% ipython --no-banner

In [1]: import numpy as np

In [2]: from numpy import linalg as LA

In [3]: np.set_printoptions(precision=2, suppress=True, linewidth=140, sign=" ")

In [4]: def tidy(a):
   ...:     return np.round(a, 2) + 0
   ...: 

In [5]: m1 = np.loadtxt("test5.csv", delimiter=",")

In [6]: print(m1)
[[  0.  30.   0.  34.]
 [  2.   0.   7.   0.]
 [  0.   2.   0.   0.]
 [  2.   0.   7.   0.]
 [  0.   9.   0.   7.]
 [  0.  16.   0.  16.]
 [  0.  16.   0.  16.]
 [  0.  37.   0.  43.]
 [  0.  23.   0.  25.]
 [  3.   0.  11.   0.]
 [  0.   9.   0.   7.]
 [  0.  30.   0.  34.]
 [  0.  23.   0.  25.]
 [  1.   0.   3.   0.]
 [  0.   2.   0.   0.]
 [  3.   0.  11.   0.]
 [  0.  16.   0.  16.]
 [  2.   0.   7.   0.]
 [  1.   0.   3.   0.]
 [  0.   9.   0.   7.]
 [  0.  16.   0.  16.]
 [  0.   2.   0.   0.]
 [  0.  30.   0.  34.]
 [  0.   9.   0.   7.]
 [  0.  16.   0.  16.]
 [  1.   0.   3.   0.]
 [  3.   0.  11.   0.]
 [  0.   2.   0.   0.]
 [  0.  23.   0.  25.]
 [  2.   0.   7.   0.]
 [  0.   9.   0.   7.]
 [  4.   0.  15.   0.]
 [  2.   0.   7.   0.]
 [  0.   9.   0.   7.]
 [  0.  37.   0.  43.]
 [  0.  30.   0.  34.]
 [  2.   0.   7.   0.]
 [  4.   0.  15.   0.]
 [  4.   0.  15.   0.]
 [  0.  30.   0.  34.]
 [  3.   0.  11.   0.]
 [  0.  23.   0.  25.]
 [  0.  23.   0.  25.]
 [  0.  23.   0.  25.]
 [  0.   2.   0.   0.]
 [  5.   0.  19.   0.]
 [  4.   0.  15.   0.]
 [  2.   0.   7.   0.]]

In [7]: def softmax(z):
   ...:     e = np.exp(z - z.max(axis=-1, keepdims=True))
   ...:     return e / e.sum(axis=-1, keepdims=True)
   ...: 

In [8]: print(tidy(softmax(10 * m1[23])))
[ 0.  1.  0.  0.]

In [9]: scores = m1 @ m1.T / np.sqrt(4)

In [10]: print(tidy(softmax(scores)[23] @ m1))
[  0.  37.   0.  43.]

In [11]: data = np.loadtxt("case16.csv", delimiter=",")

In [12]: print(data)
[[ 0.  0.  0.  0.  0.  0.  0.  0.  0.  0.  0.]
 [ 0.  0.  0.  0.  0.  0.  0.  0.  0.  0.  0.]
 [ 0.  0.  0.  0.  0.  0.  0.  0.  0.  0.  0.]
 [ 0.  0.  0.  0.  0.  0.  0.  0.  0.  0.  0.]
 [ 2.  1.  0.  0. -1.  0.  2.  1.  1.  1.  1.]
 [ 2.  1.  0.  0. -1.  0.  2.  1.  1.  1.  1.]
 [ 0.  0.  0.  0.  0.  0.  0.  0.  0.  0.  0.]
 [ 0.  0.  0.  0.  0.  0.  0.  0.  0.  0.  0.]
 [ 4.  2.  0.  0. -2.  0.  4.  2.  2.  2.  2.]
 [ 4.  2.  0.  0. -2.  0.  4.  2.  2.  2.  2.]
 [ 0.  0.  0.  0.  0.  0.  0.  0.  0.  0.  0.]
 [ 0.  0.  0.  0.  0.  0.  0.  0.  0.  0.  0.]
 [ 2.  1.  0.  0. -1.  0.  2.  1.  1.  1.  1.]]

In [13]: left, sigma, VT = LA.svd(data, full_matrices=False)

In [14]: print(tidy(VT @ VT.T))
[[ 1.  0.  0.  0.  0.  0.  0.  0.  0.  0.  0.]
 [ 0.  1.  0.  0.  0.  0.  0.  0.  0.  0.  0.]
 [ 0.  0.  1.  0.  0.  0.  0.  0.  0.  0.  0.]
 [ 0.  0.  0.  1.  0.  0.  0.  0.  0.  0.  0.]
 [ 0.  0.  0.  0.  1.  0.  0.  0.  0.  0.  0.]
 [ 0.  0.  0.  0.  0.  1.  0.  0.  0.  0.  0.]
 [ 0.  0.  0.  0.  0.  0.  1.  0.  0.  0.  0.]
 [ 0.  0.  0.  0.  0.  0.  0.  1.  0.  0.  0.]
 [ 0.  0.  0.  0.  0.  0.  0.  0.  1.  0.  0.]
 [ 0.  0.  0.  0.  0.  0.  0.  0.  0.  1.  0.]
 [ 0.  0.  0.  0.  0.  0.  0.  0.  0.  0.  1.]]

In [15]: print((sigma > 1e-8).sum())
1

In [16]: print(tidy(sigma / sigma[0]))
[ 1.  0.  0.  0.  0.  0.  0.  0.  0.  0.  0.]

In [17]: print(tidy(left.T @ data @ VT.T))
[[ 12.41   0.     0.     0.     0.     0.     0.     0.     0.     0.     0.  ]
 [  0.     0.     0.     0.     0.     0.     0.     0.     0.     0.     0.  ]
 [  0.     0.     0.     0.     0.     0.     0.     0.     0.     0.     0.  ]
 [  0.     0.     0.     0.     0.     0.     0.     0.     0.     0.     0.  ]
 [  0.     0.     0.     0.     0.     0.     0.     0.     0.     0.     0.  ]
 [  0.     0.     0.     0.     0.     0.     0.     0.     0.     0.     0.  ]
 [  0.     0.     0.     0.     0.     0.     0.     0.     0.     0.     0.  ]
 [  0.     0.     0.     0.     0.     0.     0.     0.     0.     0.     0.  ]
 [  0.     0.     0.     0.     0.     0.     0.     0.     0.     0.     0.  ]
 [  0.     0.     0.     0.     0.     0.     0.     0.     0.     0.     0.  ]
 [  0.     0.     0.     0.     0.     0.     0.     0.     0.     0.     0.  ]]

In [18]: print(tidy(np.abs(VT[0])))
[ 0.53  0.27  0.    0.    0.27  0.    0.53  0.27  0.27  0.27  0.27]

In [19]: print(np.cumsum(sigma ** 2) / np.sum(sigma ** 2))
[ 1.  1.  1.  1.  1.  1.  1.  1.  1.  1.  1.]

In [20]: print(tidy(sigma))
[ 12.41   0.     0.     0.     0.     0.     0.     0.     0.     0.     0.  ]
